>>> import numpy as np
>>> import numpy.linalg as la
>>> np.set_printoptions(precision=2, suppress=True, linewidth=120)
>>> feats = np.loadtxt("data.csv", delimiter=",")
>>> feats
array([[-0.68,  0.52, -2.5 , -1.28],
       [ 0.01,  0.11,  0.09,  0.04],
       [ 0.14,  0.03, -0.06, -0.04],
       [-0.55,  0.65, -2.42, -1.11],
       [-0.13,  0.03, -0.08,  0.11],
       [-0.63,  0.64, -2.46, -1.38],
       [-0.05, -0.08,  0.04, -0.05],
       [-0.59,  0.6 , -2.51, -1.07],
       [-0.54,  0.63, -2.32, -1.23],
       [-0.5 ,  0.74, -2.37, -1.14],
       [ 0.2 , -0.04, -0.06,  0.03],
       [-0.2 , -0.19, -0.1 , -0.05],
       [ 0.18, -0.06, -0.12, -0.09],
       [-0.79,  0.45, -2.37, -1.17],
       [-0.69,  0.7 , -2.3 , -1.21],
       [-0.5 ,  0.35, -1.14, -0.59],
       [ 0.01,  0.11,  0.05, -0.12]])
>>> rng = np.random.default_rng(889989)
>>> labels = rng.permutation(4)
>>> Y = feats[:, labels] * rng.choice([-1, 1], 4)
>>> Y
array([[ 0.52,  0.68,  1.28, -2.5 ],
       [ 0.11, -0.01, -0.04,  0.09],
       [ 0.03, -0.14,  0.04, -0.06],
       [ 0.65,  0.55,  1.11, -2.42],
       [ 0.03,  0.13, -0.11, -0.08],
       [ 0.64,  0.63,  1.38, -2.46],
       [-0.08,  0.05,  0.05,  0.04],
       [ 0.6 ,  0.59,  1.07, -2.51],
       [ 0.63,  0.54,  1.23, -2.32],
       [ 0.74,  0.5 ,  1.14, -2.37],
       [-0.04, -0.2 , -0.03, -0.06],
       [-0.19,  0.2 ,  0.05, -0.1 ],
       [-0.06, -0.18,  0.09, -0.12],
       [ 0.45,  0.79,  1.17, -2.37],
       [ 0.7 ,  0.69,  1.21, -2.3 ],
       [ 0.35,  0.5 ,  0.59, -1.14],
       [ 0.11, -0.01,  0.12,  0.05]])
>>> left, _, Vh = la.svd(feats.T @ Y)
>>> labels
array([1, 0, 3, 2])
>>> np.round(left @ Vh, 2) + 0
array([[ 0., -1.,  0.,  0.],
       [ 1.,  0.,  0.,  0.],
       [ 0.,  0.,  0.,  1.],
       [ 0.,  0., -1.,  0.]])
>>> labels = feats[:, 2] > np.median(feats[:, 2])
>>> r0 = feats[labels].mean(axis=0) - feats[~labels].mean(axis=0)
>>> ((feats - feats.mean(axis=0)) @ r0 > 0).astype(int)
array([0, 1, 1, 0, 1, 0, 1, 0, 0, 0, 1, 1, 1, 0, 0, 1, 1])
>>> np.argsort(-np.abs(r0).round(6), kind="stable")
array([2, 3, 0, 1])
